$ python3 -q
>>> import numpy as np
>>> np.set_printoptions(precision=2, suppress=True, linewidth=140, sign=" ")
>>> def rd(a):
...     return np.round(a, 2) + 0
... 
>>> m1 = np.array([[0, 1, -2, 0, -3],
...     [1, 2, -1, 1, -2],
...     [3, 4, 1, 3, 0],
...     [-1, 0, -3, -1, -4],
...     [3, 4, 1, 3, 0],
...     [-1, 0, -3, -1, -4],
...     [4, 5, 2, 4, 1],
...     [4, 5, 2, 4, 1]])
>>> left, sigma, vt = np.linalg.svd(m1)
>>> print(np.argmax(sigma[:-1] / (sigma[1:] + 1e-6)) + 1)
2
>>> Y = left[:, :2] @ np.diag(sigma[:2]) @ vt[:2]
>>> print(np.linalg.matrix_rank(m1, rtol=0.05))
2
>>> print(rd(Y))
[[ 0.  1. -2.  0. -3.]
 [ 1.  2. -1.  1. -2.]
 [ 3.  4.  1.  3.  0.]
 [-1.  0. -3. -1. -4.]
 [ 3.  4.  1.  3.  0.]
 [-1.  0. -3. -1. -4.]
 [ 4.  5.  2.  4.  1.]
 [ 4.  5.  2.  4.  1.]]
>>> J = np.loadtxt("sample13.csv", delimiter=",")
>>> print(J)
[[ 3. -2.  0.  0.]
 [ 0. -2.  0.  0.]
 [ 0.  0.  3. -2.]
 [ 0.  0.  0. -2.]]
>>> proj = np.triu(np.array([[-1, 3, 3, 2], [-3, -1, 0, 3], [1, 3, 3, 0], [-3, 0, 1, 0]]), 1) + np.eye(4)
>>> Y = proj @ J @ np.linalg.inv(proj)
>>> print(np.linalg.matrix_rank(Y))
4
>>> print(np.trace(Y), np.trace(J))
2.0 2.0
>>> print(proj @ J - J @ proj)
[[  0. -15.   0. -10.]
 [  0.   0.   0.   0.]
 [  0.   0.   0.   0.]
 [  0.   0.   0.   0.]]
>>> print(rd(np.linalg.det(Y)))
36.0
>>> r = np.linalg.matrix_rank(m1)
>>> print(r)
2
>>> N = np.linalg.svd(m1)[2][r:].T
>>> print([int(np.linalg.matrix_rank(m1[:i])) for i in range(1, len(m1) + 1)])
[1, 2, 2, 2, 2, 2, 2, 2]
>>> print(np.allclose(m1 @ N, 0))
True
>>> print([int(np.linalg.matrix_rank(np.delete(m1, i, axis=0))) for i in range(8)])
[2, 2, 2, 2, 2, 2, 2, 2]
>>> W0 = np.load("x.npy")
>>> print(W0)
[[ 1.26  2.22  0.22  1.26  2.19  0.    2.45  1.13  2.19  2.45  0.35  1.    0.  ]
 [ 5.21  4.32  2.32  5.21  2.43  0.    6.65  3.11  2.43  6.65  4.43  1.    0.  ]
 [ 1.01  2.63  0.63  1.01  3.25  0.    3.26  1.    3.25  3.26  0.63  1.    0.  ]
 [ 1.7   2.23  0.23  1.7   1.76  0.    2.47  1.35  1.76  2.47  0.58  1.    0.  ]
 [-1.17  1.05 -0.95 -1.17  2.27  0.    0.09 -0.09  2.27  0.09 -2.04  1.    0.  ]
 [ 3.29  3.7   1.7   3.29  3.11  0.    5.4   2.15  3.11  5.4   2.85  1.    0.  ]
 [ 1.29  3.36  1.36  1.29  4.44  0.    4.73  1.14  4.44  4.73  1.51  1.    0.  ]
 [ 1.42  1.94 -0.06  1.42  1.47  0.    1.89  1.21  1.47  1.89  0.15  1.    0.  ]
 [ 0.13  1.25 -0.75  0.13  1.36  0.    0.5   0.57  1.36  0.5  -1.19  1.    0.  ]
 [ 2.43  1.96 -0.04  2.43  0.48  0.    1.91  1.72  0.48  1.91  0.67  1.    0.  ]
 [ 1.4   2.44  0.44  1.4   2.47  0.    2.87  1.2   2.47  2.87  0.64  1.    0.  ]
 [ 5.09  5.95  3.95  5.09  5.81  0.    9.91  3.05  5.81  9.91  6.    1.    0.  ]
 [ 2.1   1.89 -0.11  2.1   0.69  0.    1.78  1.55  0.69  1.78  0.44  1.    0.  ]
 [ 2.13  2.11  0.11  2.13  1.09  0.    2.22  1.57  1.09  2.22  0.68  1.    0.  ]
 [-0.14  2.24  0.24 -0.14  3.62  0.    2.48  0.43  3.62  2.48 -0.33  1.    0.  ]
 [ 2.24  3.24  1.24  2.24  3.24  0.    4.48  1.62  3.24  4.48  1.86  1.    0.  ]
 [-3.03  1.23 -0.77 -3.03  4.49  0.    0.46 -1.02  4.49  0.46 -2.79  1.    0.  ]
 [-2.79  0.42 -1.58 -2.79  2.63  0.   -1.16 -0.89  2.63 -1.16 -3.47  1.    0.  ]
 [ 2.15  2.62  0.62  2.15  2.09  0.    3.25  1.58  2.09  3.25  1.2   1.    0.  ]
 [ 2.62  2.01  0.01  2.62  0.41  0.    2.03  1.81  0.41  2.03  0.82  1.    0.  ]
 [-1.05  1.88 -0.12 -1.05  3.81  0.    1.76 -0.02  3.81  1.76 -1.14  1.    0.  ]
 [ 5.87  4.32  2.32  5.87  1.77  0.    6.64  3.43  1.77  6.64  4.75  1.    0.  ]
 [ 2.82  1.98 -0.02  2.82  0.14  0.    1.96  1.91  0.14  1.96  0.89  1.    0.  ]
 [ 2.69  2.65  0.65  2.69  1.62  0.    3.31  1.84  1.62  3.31  1.5   1.    0.  ]
 [-2.86  1.18 -0.82 -2.86  4.23  0.    0.37 -0.93  4.23  0.37 -2.75  1.    0.  ]
 [ 1.7   0.89 -1.11  1.7  -0.91  0.   -0.21  1.35 -0.91 -0.21 -0.76  1.    0.  ]
 [-0.65  1.23 -0.77 -0.65  2.12  0.    0.47  0.17  2.12  0.47 -1.59  1.    0.  ]
 [ 2.62  4.27  2.27  2.62  4.91  0.    6.53  1.81  4.91  6.53  3.08  1.    0.  ]
 [ 0.96  2.11  0.11  0.96  2.27  0.    2.23  0.98  2.27  2.23  0.1   1.    0.  ]
 [-0.05  1.13 -0.87 -0.05  1.32  0.    0.26  0.47  1.32  0.26 -1.39  1.    0.  ]
 [-1.74  1.8  -0.2  -1.74  4.34  0.    1.6  -0.37  4.34  1.6  -1.57  1.    0.  ]
 [ 1.99  2.62  0.62  1.99  2.25  0.    3.24  1.5   2.25  3.24  1.12  1.    0.  ]
 [-2.75  0.68 -1.32 -2.75  3.1   0.   -0.65 -0.87  3.1  -0.65 -3.2   1.    0.  ]
 [ 2.03  2.71  0.71  2.03  2.38  0.    3.41  1.51  2.38  3.41  1.22  1.    0.  ]
 [ 2.33  1.7  -0.3   2.33  0.07  0.    1.4   1.66  0.07  1.4   0.36  1.    0.  ]
 [-0.41  1.57 -0.43 -0.41  2.56  0.    1.15  0.29  2.56  1.15 -1.13  1.    0.  ]
 [-0.11  2.14  0.14 -0.11  3.39  0.    2.28  0.45  3.39  2.28 -0.41  1.    0.  ]
 [ 1.85  2.63  0.63  1.85  2.42  0.    3.27  1.43  2.42  3.27  1.06  1.    0.  ]
 [ 0.76  2.77  0.77  0.76  3.78  0.    3.54  0.88  3.78  3.54  0.65  1.    0.  ]
 [ 1.59  3.23  1.23  1.59  3.86  0.    4.46  1.3   3.86  4.46  1.52  1.    0.  ]
 [ 7.06  5.41  3.41  7.06  2.77  0.    8.83  4.03  2.77  8.83  6.44  1.    0.  ]
 [-0.49  3.1   1.1  -0.49  5.69  0.    4.19  0.25  5.69  4.19  0.35  1.    0.  ]
 [ 5.44  5.01  3.01  5.44  3.59  0.    8.02  3.22  3.59  8.02  5.23  1.    0.  ]
 [ 2.93  4.54  2.54  2.93  5.16  0.    7.08  1.96  5.16  7.08  3.51  1.    0.  ]
 [-4.62 -0.45 -2.45 -4.62  2.72  0.   -2.91 -1.81  2.72 -2.91 -5.26  1.    0.  ]]
>>> print(np.abs(np.diag(np.linalg.qr(W0)[1])) > 1e-9)
[ True  True  True False  True False  True  True False False  True False False]
>>> print(np.unique(W0.round(6), axis=0).shape)
(45, 13)
>>> try:
...     np.linalg.inv(W0)
... except np.linalg.LinAlgError as e:
...     print("failed:", e)
... 
failed: Last 2 dimensions of the array must be square
>>> print(np.linalg.lstsq(W0[:-1].T, W0[-1])[2])
7
>>> print(np.allclose(W0[:-1].T @ np.linalg.lstsq(W0[:-1].T, W0[-1])[0], W0[-1]))
True
>>> left, sigma, vt = np.linalg.svd(W0)
>>> evecs = vt[:(sigma > 1e-8).sum()]
>>> rng = np.random.default_rng(93)
>>> x = W0[42] + 2 * W0[5] + rng.integers(2) * np.eye(13)[5]
>>> print(rd(x))
[ 12.02  12.41   6.41  12.02   9.81   1.    18.82   7.52   9.81  18.82  10.93   3.     0.  ]
>>> print(np.linalg.matrix_rank(np.vstack([W0, x])))
8
>>> print(np.allclose(evecs.T @ evecs @ x, x))
False
>>> left, sigma, vt = np.linalg.svd(W0)
>>> print(rd(sigma))
[ 55.25  25.18   8.21   0.03   0.03   0.02   0.01   0.     0.     0.     0.     0.     0.  ]
>>> Y = left[:, :7] @ np.diag(sigma[:7]) @ vt[:7]
>>> print(rd(np.abs(W0 - Y).max()))
0.0
>>> print(rd(np.linalg.norm(W0 - Y, 2)), rd(sigma[7]))
0.0 0.0
>>> A = np.array([[-1.4, -0.9, -1.1, -0.5],
...     [0.0, 0.6, 0.4, -0.2],
...     [-0.9, 1.0, 2.0, 1.1],
...     [0.6, -0.9, 0.2, -1.5],
...     [0.8, 1.0, -1.5, -1.1],
...     [0.2, -0.3, -0.4, -1.1],
...     [0.5, 0.1, 1.0, -0.1],
...     [2.0, 0.2, 0.4, -2.9],
...     [0.2, 1.1, -0.5, 0.9],
...     [1.2, 0.4, 0.8, 0.5],
...     [2.0, 0.9, 0.6, -0.7],
...     [0.8, -0.9, -0.4, 0.7],
...     [-0.2, 0.6, -0.2, 0.3],
...     [-0.6, -0.8, 1.2, 2.0],
...     [-0.1, 0.4, 1.5, 0.3],
...     [0.5, -0.9, 1.4, 0.6],
...     [-0.1, -0.9, -0.3, -0.7],
...     [-0.4, -1.1, 0.5, -0.6]])
>>> A[:, 0] = 5 * A[:, 2] + 0.02 * rng.normal(size=18)
>>> print(rd(A))
[[-5.52 -0.9  -1.1  -0.5 ]
 [ 2.02  0.6   0.4  -0.2 ]
 [10.01  1.    2.    1.1 ]
 [ 1.01 -0.9   0.2  -1.5 ]
 [-7.51  1.   -1.5  -1.1 ]
 [-2.02 -0.3  -0.4  -1.1 ]
 [ 5.02  0.1   1.   -0.1 ]
 [ 2.    0.2   0.4  -2.9 ]
 [-2.48  1.1  -0.5   0.9 ]
 [ 4.03  0.4   0.8   0.5 ]
 [ 3.01  0.9   0.6  -0.7 ]
 [-2.02 -0.9  -0.4   0.7 ]
 [-1.01  0.6  -0.2   0.3 ]
 [ 6.02 -0.8   1.2   2.  ]
 [ 7.53  0.4   1.5   0.3 ]
 [ 7.02 -0.9   1.4   0.6 ]
 [-1.49 -0.9  -0.3  -0.7 ]
 [ 2.48 -1.1   0.5  -0.6 ]]
>>> Xs = A - A.mean(axis=0)
>>> evecs = np.linalg.svd(Xs)[2][:3]
>>> Y = Xs - Xs @ evecs.T @ evecs
>>> print(rd(np.cov(Xs @ evecs.T, rowvar=False)))
[[ 22.77   0.     0.  ]
 [  0.     1.07   0.  ]
 [  0.     0.     0.65]]
>>> print(rd(np.linalg.norm(Y) / np.linalg.norm(Xs)))
0.0
>>> print(rd(Y.std(axis=0)))
[ 0.  0.  0.  0.]
>>> print(np.linalg.norm(Y, axis=1).round(6).argmax())
2
>>> Xs = A - A.mean(axis=0)
>>> left, sigma, vt = np.linalg.svd(Xs, full_matrices=False)
>>> print(np.searchsorted(np.cumsum(sigma ** 2) / (sigma ** 2).sum(), 0.9) + 1)
1
>>> print(rd(sigma ** 2 / (sigma ** 2).sum()))
[ 0.93  0.04  0.03  0.  ]
>>> print((np.sign(left[:, 0]) == np.sign(left[0, 0])).astype(int))
[ 1  0  0  1  1  1  0  0  1  0  0  1  1  0  0  0  1  0]
>>> print(np.linalg.matrix_rank(Xs))
4
>>> print(rd(Xs.mean(axis=0)))
[ 0.  0.  0.  0.]
>>> print(rd((sigma ** 2).sum() ** 2 / (sigma ** 4).sum()))
1.15
